>>> import numpy as np
>>> from numpy import linalg as LA
>>> np.set_printoptions(precision=1, suppress=True, linewidth=100)
>>> J = np.load("test9.npy")
>>> J
array([[-4.4,  3.1,  2.4,  4.9, -6.8],
       [-3.3,  1.5,  0. , -0.7, -3.2],
       [ 0.1,  1. , -0.2,  1. , -1. ],
       [-3.1,  0.2,  5.6, 12.3, -5.8],
       [-0.9,  5.3, -3.7, -5.2, -2.9]])
>>> Q, vecs = LA.qr(J[:, :3])[0], LA.qr(J[:, 3:])[0]
>>> sigma = LA.svd(Q.T @ vecs, compute_uv=False)
>>> np.degrees(np.arccos(sigma.clip(0, 1)))
array([0.8, 4.2])
>>> feats = np.loadtxt("run2.csv", delimiter=",")
>>> feats
array([[1., 0., 1., 1.],
       [4., 0., 0., 3.],
       [5., 0., 0., 5.],
       [1., 1., 4., 0.],
       [0., 6., 5., 0.],
       [2., 0., 0., 3.],
       [2., 0., 8., 0.],
       [4., 0., 0., 7.],
       [0., 6., 5., 0.],
       [0., 9., 7., 0.]])
>>> lab = feats[:, 0] > np.median(feats[:, 0])
>>> f = feats[lab].mean(axis=0) - feats[~lab].mean(axis=0)
>>> ((feats - feats.mean(axis=0)) @ f > 0).astype(int)
array([1, 1, 1, 0, 0, 1, 0, 1, 0, 0])
>>> d = LA.norm(feats[:, None] - feats[None], axis=-1)
>>> LA.matrix_rank(d ** 2)
np.int64(6)
>>> d[1].round(6).argsort(kind="stable")[:4]
array([1, 5, 2, 0])
>>> d[1]
array([ 3.7,  0. ,  2.2,  5.9,  9.3,  2. ,  8.8,  4. ,  9.3, 12.4])
>>> cen = feats - feats.mean(axis=0)
>>> left, sigma, VT = LA.svd(cen, full_matrices=False)
>>> np.round(sigma ** 2 / (sigma ** 2).sum(), 1) + 0
array([0.8, 0.2, 0.1, 0. ])
>>> np.searchsorted(np.cumsum(sigma ** 2) / (sigma ** 2).sum(), 0.9) + 1
np.int64(2)
>>> VT[0] * np.sign(VT[0, np.abs(VT[0]).argmax()])
array([-0.3,  0.6,  0.6, -0.4])
>>> LA.matrix_rank(cen)
np.int64(4)
>>> (np.sign(left[:, 0]) == np.sign(left[0, 0])).astype(int)
array([1, 1, 1, 0, 0, 1, 0, 1, 0, 0])
>>> data = np.load("dump.npy")
>>> data
array([[ 0, -3, -5, -3, -4],
       [ 0,  0, -2, -3, -4],
       [ 0,  0,  0,  0, -2],
       [ 0,  0,  0,  0,  5],
       [ 0,  0,  0,  0,  0]])
>>> M2 = np.array([[0, 3, -2], [-4, 5, 1]])
>>> cent = np.kron(M2, data)
>>> cent.shape
(10, 15)
>>> LA.matrix_rank(cent)
np.int64(6)
>>> left, sigma, VT = LA.svd(data)
>>> sigma.round(1) + 0
array([9.8, 4.3, 1.8, 0. , 0. ])
>>> M2 = left[:, :3] @ np.diag(sigma[:3]) @ VT[:3]
>>> LA.matrix_rank(M2)
np.int64(3)
>>> print(round(float(LA.norm(data - M2) / LA.norm(data)), 1))
0.0
>>> np.kron(np.eye(2, dtype=int), data)
array([[ 0, -3, -5, -3, -4,  0,  0,  0,  0,  0],
       [ 0,  0, -2, -3, -4,  0,  0,  0,  0,  0],
       [ 0,  0,  0,  0, -2,  0,  0,  0,  0,  0],
       [ 0,  0,  0,  0,  5,  0,  0,  0,  0,  0],
       [ 0,  0,  0,  0,  0,  0,  0,  0,  0,  0],
       [ 0,  0,  0,  0,  0,  0, -3, -5, -3, -4],
       [ 0,  0,  0,  0,  0,  0,  0, -2, -3, -4],
       [ 0,  0,  0,  0,  0,  0,  0,  0,  0, -2],
       [ 0,  0,  0,  0,  0,  0,  0,  0,  0,  5],
       [ 0,  0,  0,  0,  0,  0,  0,  0,  0,  0]])
>>> LA.eigvals(data)
array([0., 0., 0., 0., 0.])
>>> K = np.array([[0, 0, 1, 0, 0],
...     [0, 0, 1, 1, 1],
...     [1, 1, 0, 1, 0],
...     [0, 1, 1, 0, 1],
...     [0, 1, 0, 1, 0]])
>>> np.all(LA.eigvalsh(K) > 0)
np.False_
>>> M2 = K / np.sqrt((K ** 2).mean(axis=1, keepdims=True))
>>> print(LA.matrix_rank(K - K.mean(axis=1, keepdims=True)))
4
>>> print(K - K.mean(axis=1, keepdims=True))
[[-0.2 -0.2  0.8 -0.2 -0.2]
 [-0.6 -0.6  0.4  0.4  0.4]
 [ 0.4  0.4 -0.6  0.4 -0.6]
 [-0.6  0.4  0.4 -0.6  0.4]
 [-0.4  0.6 -0.4  0.6 -0.4]]
>>> M2[4]
array([0. , 1.6, 0. , 1.6, 0. ])
>>> LA.norm(M2, axis=1)
array([2.2, 2.2, 2.2, 2.2, 2.2])
>>> print((data - data.T) / 2)
[[ 0.  -1.5 -2.5 -1.5 -2. ]
 [ 1.5  0.  -1.  -1.5 -2. ]
 [ 2.5  1.   0.   0.  -1. ]
 [ 1.5  1.5  0.   0.   2.5]
 [ 2.   2.   1.  -2.5  0. ]]
>>> data @ data
array([[  0,   0,   6,   9,   7],
       [  0,   0,   0,   0, -11],
       [  0,   0,   0,   0,   0],
       [  0,   0,   0,   0,   0],
       [  0,   0,   0,   0,   0]])
>>> print(np.allclose(data @ data.T, data.T @ data))
False
>>> assert data == data.T
Traceback (most recent call last):
  File "<python-input-47>", line 1, in <module>
    assert data == data.T
           ^^^^^^^^^^^^^^
ValueError: The truth value of an array with more than one element is ambiguous. Use a.any() or a.all()
>>> np.allclose(data, data.T)
False
>>> data.inv()
Traceback (most recent call last):
  File "<python-input-49>", line 1, in <module>
    data.inv()
    ^^^^^^^^
AttributeError: 'numpy.ndarray' object has no attribute 'inv'
